$ python -q
>>> import numpy as np
>>> from numpy import linalg as LA
>>> np.set_printoptions(suppress=True, linewidth=100)
>>> rd = lambda a: np.round(a, 2) + 0
>>> W0 = np.array([[0, 1, 0], [1, 0, 0], [0, 0, 0]])
>>> np.all(LA.eigvalsh(W0) > 0)
np.False_
>>> rd(LA.eigvalsh(W0).min())
np.float64(-1.0)
>>> print([round(float(LA.det(W0[:i, :i])), 2) + 0 for i in range(1, 4)])
[0.0, -1.0, 0.0]
>>> np.abs(np.diag(LA.qr(W0)[1])) > 1e-9
array([ True,  True, False])
>>> np.unique(W0.round(6), axis=0).shape
(3, 3)
>>> LA.matrix_rank(W0, rtol=0.1)
np.int64(2)
>>> np.argsort(-LA.norm(W0, axis=0).round(6), kind="stable")[:3]
array([0, 1, 2])
>>> print(rd(LA.norm(W0, 2) / LA.norm(W0)))
0.71
>>> rng = np.random.default_rng(747202)
>>> idx = rng.permutation(3)
>>> idx
array([0, 1, 2])
>>> B = W0[idx][:, idx]
>>> B
array([[0, 1, 0],
       [1, 0, 0],
       [0, 0, 0]])
>>> rd(np.sort(np.abs(LA.eigvals(B))))
array([0., 1., 1.])
>>> rd(LA.det(B)), rd(LA.det(W0[idx]))
(np.float64(0.0), np.float64(0.0))
>>> data = np.load("sample19.npy")
>>> print(data)
[[-1 -1 -1 -1 -1 -1 -1 -1]
 [-1 -2 -2 -2 -2 -2 -2 -2]
 [-1 -2 -3 -3 -3 -3 -3 -3]
 [-1 -2 -3 -4 -4 -4 -4 -4]
 [-1 -2 -3 -4 -5 -5 -5 -5]
 [-1 -2 -3 -4 -5 -6 -6 -6]
 [-1 -2 -3 -4 -5 -6 -7 -7]
 [-1 -2 -3 -4 -5 -6 -7 -8]]
>>> rd(LA.det(data))
np.float64(1.0)
>>> rd(np.abs(LA.eigvals(data)).max())
np.float64(29.37)
>>> LA.determinant(data)
Traceback (most recent call last):
  File "<python-input-24>", line 1, in <module>
    LA.determinant(data)
    ^^^^^^^^^^^^^^
AttributeError: module 'numpy.linalg' has no attribute 'determinant'
>>> LA.matrix_power(data, 3)
array([[ -204,  -400,  -581,  -741,  -875,  -979, -1050, -1086],
       [ -400,  -785, -1141, -1456, -1720, -1925, -2065, -2136],
       [ -581, -1141, -1660, -2120, -2506, -2806, -3011, -3115],
       [ -741, -1456, -2120, -2710, -3206, -3592, -3856, -3990],
       [ -875, -1720, -2506, -3206, -3796, -4256, -4571, -4731],
       [ -979, -1925, -2806, -3592, -4256, -4775, -5131, -5312],
       [-1050, -2065, -3011, -3856, -4571, -5131, -5516, -5712],
       [-1086, -2136, -3115, -3990, -4731, -5312, -5712, -5916]])
>>> np.allclose(data, data.T)
True
>>> assert data == data.T
Traceback (most recent call last):
  File "<python-input-27>", line 1, in <module>
    assert data == data.T
           ^^^^^^^^^^^^^^
ValueError: The truth value of an array with more than one element is ambiguous. Use a.any() or a.all()
